$ python3 -q
>>> import numpy as np
>>> import numpy.linalg as la
>>> np.set_printoptions(suppress=True, linewidth=200)
>>> J = np.array([[2, 1, 0, 0], [2, 2, 0, 0], [0, 0, 2, 1], [0, 0, 2, 2]])
>>> # 2 blocks once reordered
>>> rng = np.random.default_rng(89)
>>> lab = rng.permutation(4)
>>> B = J[:, lab] * rng.choice([-1, 1], 4)
>>> B
array([[ 0, -2,  1,  0],
       [ 0, -2,  2,  0],
       [ 1,  0,  0, -2],
       [ 2,  0,  0, -2]])
>>> left, _, Vt = la.svd(J.T @ B)
>>> np.round(left @ Vt, 4) + 0
array([[ 0., -1.,  0.,  0.],
       [ 0.,  0.,  1.,  0.],
       [ 0.,  0.,  0., -1.],
       [ 1.,  0.,  0.,  0.]])
>>> feats = np.load("arr.npy")
>>> feats
array([[ 2,  2,  2],
       [ 3,  2,  3],
       [-7, -4, -7]])
>>> # null space of dimension 1
>>> B = feats / np.sqrt((feats ** 2).mean(axis=1, keepdims=True))
>>> la.matrix_rank(B) == la.matrix_rank(feats)
np.True_
>>> np.round(la.norm(B, axis=1), 4)
array([1.7321, 1.7321, 1.7321])
>>> B = feats + rng.integers(-2, 3, (3, 2)) @ rng.integers(-2, 3, (2, 3))
>>> B
array([[ 2,  5, -1],
       [ 1,  3,  4],
       [-9, -6, -3]])
>>> np.round(la.svd(B - feats, compute_uv=False), 4) + 0
array([6.3146, 2.8505, 0.    ])
>>> la.matrix_rank(B - feats, tol=1e-8)
np.int64(2)
>>> np.abs(B - feats).sum(axis=1)
array([6, 4, 8])
>>> x0 = np.array([-2, 0, 2])
>>> feats * x0
array([[ -4,   0,   4],
       [ -6,   0,   6],
       [ 14,   0, -14]])
>>> (feats @ x0).argmax()
np.int64(0)
>>> np.einsum("ij,j->i", feats, x0)
array([0, 0, 0])
>>> (feats * x0).sum(axis=1)
array([0, 0, 0])
>>> np.sign((feats @ x0).round(6))
array([0, 0, 0])
>>> B = np.array([[1, -7, 9], [5, 3, 5]])
>>> basis = np.kron(B, feats)
>>> basis
array([[  2,   2,   2, -14, -14, -14,  18,  18,  18],
       [  3,   2,   3, -21, -14, -21,  27,  18,  27],
       [ -7,  -4,  -7,  49,  28,  49, -63, -36, -63],
       [ 10,  10,  10,   6,   6,   6,  10,  10,  10],
       [ 15,  10,  15,   9,   6,   9,  15,  10,  15],
       [-35, -20, -35, -21, -12, -21, -35, -20, -35]])
>>> np.round(la.norm(basis, 2), 4), np.round(la.norm(B, 2) * la.norm(feats, 2), 4)
(np.float64(144.2823), np.float64(144.2823))
>>> M = np.load("m.npy")
>>> M
array([[-1.9   ,  0.4   , -0.7   , -3.6645],
       [ 1.3   , -0.1   , -0.3   ,  2.5547],
       [-0.8   ,  2.    ,  0.8   , -1.5027],
       [-0.2   ,  2.    ,  0.5   , -0.3559],
       [ 1.3   ,  1.4   , -0.2   ,  2.5677],
       [ 0.3   ,  0.5   ,  1.6   ,  0.5629],
       [ 1.3   , -1.3   ,  0.    ,  2.5859],
       [ 0.6   ,  0.9   , -0.7   ,  1.32  ],
       [ 0.5   , -1.    , -1.4   ,  0.9293],
       [-0.9   , -2.2   , -1.8   , -1.8793],
       [ 0.9   ,  0.3   ,  0.1   ,  1.8939],
       [-0.3   , -0.4   , -0.2   , -0.3928],
       [ 0.    , -0.2   ,  1.4   , -0.0328],
       [-0.5   ,  0.8   , -0.1   , -0.9376],
       [ 1.    ,  0.5   , -1.2   ,  1.9008]])
>>> M.ravel(order="F")
array([-1.9   ,  1.3   , -0.8   , -0.2   ,  1.3   ,  0.3   ,  1.3   ,  0.6   ,  0.5   , -0.9   ,  0.9   , -0.3   ,  0.    , -0.5   ,  1.    ,  0.4   , -0.1   ,  2.    ,  2.    ,  1.4   ,  0.5   ,
       -1.3   ,  0.9   , -1.    , -2.2   ,  0.3   , -0.4   , -0.2   ,  0.8   ,  0.5   , -0.7   , -0.3   ,  0.8   ,  0.5   , -0.2   ,  1.6   ,  0.    , -0.7   , -1.4   , -1.8   ,  0.1   , -0.2   ,
        1.4   , -0.1   , -1.2   , -3.6645,  2.5547, -1.5027, -0.3559,  2.5677,  0.5629,  2.5859,  1.32  ,  0.9293, -1.8793,  1.8939, -0.3928, -0.0328, -0.9376,  1.9008])
>>> T = M.reshape(15, 2, -1)
>>> T.transpose(1, 0, 2)
array([[[-1.9   ,  0.4   ],
        [ 1.3   , -0.1   ],
        [-0.8   ,  2.    ],
        [-0.2   ,  2.    ],
        [ 1.3   ,  1.4   ],
        [ 0.3   ,  0.5   ],
        [ 1.3   , -1.3   ],
        [ 0.6   ,  0.9   ],
        [ 0.5   , -1.    ],
        [-0.9   , -2.2   ],
        [ 0.9   ,  0.3   ],
        [-0.3   , -0.4   ],
        [ 0.    , -0.2   ],
        [-0.5   ,  0.8   ],
        [ 1.    ,  0.5   ]],

       [[-0.7   , -3.6645],
        [-0.3   ,  2.5547],
        [ 0.8   , -1.5027],
        [ 0.5   , -0.3559],
        [-0.2   ,  2.5677],
        [ 1.6   ,  0.5629],
        [ 0.    ,  2.5859],
        [-0.7   ,  1.32  ],
        [-1.4   ,  0.9293],
        [-1.8   , -1.8793],
        [ 0.1   ,  1.8939],
        [-0.2   , -0.3928],
        [ 1.4   , -0.0328],
        [-0.1   , -0.9376],
        [-1.2   ,  1.9008]]])
>>> np.einsum("ihd,jhd->hij", T, T).shape
(2, 15, 15)
>>> T[:, 0]
array([[-1.9,  0.4],
       [ 1.3, -0.1],
       [-0.8,  2. ],
       [-0.2,  2. ],
       [ 1.3,  1.4],
       [ 0.3,  0.5],
       [ 1.3, -1.3],
       [ 0.6,  0.9],
       [ 0.5, -1. ],
       [-0.9, -2.2],
       [ 0.9,  0.3],
       [-0.3, -0.4],
       [ 0. , -0.2],
       [-0.5,  0.8],
       [ 1. ,  0.5]])
